% ipython --no-banner

In [1]: import numpy as np

In [2]: import numpy.linalg as la

In [3]: np.set_printoptions(precision=3, suppress=True, linewidth=200, sign=" ")

In [4]: M = np.load("arr.npy")

In [5]: M
Out[5]: 
array([[ 0,  8,  4],
       [ 0,  0,  5],
       [ 0,  0,  0]])

In [6]: rank = la.matrix_rank(M)

In [7]: rank
Out[7]: np.int64(2)

In [8]: ns = la.svd(M)[2][rank:].T

In [9]: [int(la.matrix_rank(M[:, :j + 1])) for j in range(3)]
Out[9]: [0, 1, 2]

In [10]: np.allclose(M @ ns, 0)
Out[10]: True

In [11]: ns @ ns.T
Out[11]: 
array([[ 1.,  0.,  0.],
       [ 0.,  0.,  0.],
       [ 0.,  0.,  0.]])

In [12]: la.matrix_rank(M.T @ M), la.matrix_rank(M @ M.T)
Out[12]: (np.int64(2), np.int64(2))

In [13]: ns.shape
Out[13]: (3, 1)

In [14]: left, sv, Vt = la.svd(M)

In [15]: np.argmax(sv[:-1] / (sv[1:] + 1e-6)) + 1
Out[15]: np.int64(2)

In [16]: Y = left[:, :2] @ np.diag(sv[:2]) @ Vt[:2]

In [17]: round(la.norm(M - Y, 2), 3), sv[2]
Out[17]: (np.float64(0.0), np.float64(0.0))

In [18]: print(la.matrix_rank(M, rtol=0.05))
2

In [19]: la.matrix_rank(Y)
Out[19]: np.int64(2)

In [20]: Y = np.array([[3, 5, 4], [2, 5, 1]])

In [21]: Z = np.kron(Y, M)

In [22]: print(Z.shape)
(6, 9)

In [23]: Z
Out[23]: 
array([[  0,  24,  12,   0,  40,  20,   0,  32,  16],
       [  0,   0,  15,   0,   0,  25,   0,   0,  20],
       [  0,   0,   0,   0,   0,   0,   0,   0,   0],
       [  0,  16,   8,   0,  40,  20,   0,   8,   4],
       [  0,   0,  10,   0,   0,  25,   0,   0,   5],
       [  0,   0,   0,   0,   0,   0,   0,   0,   0]])
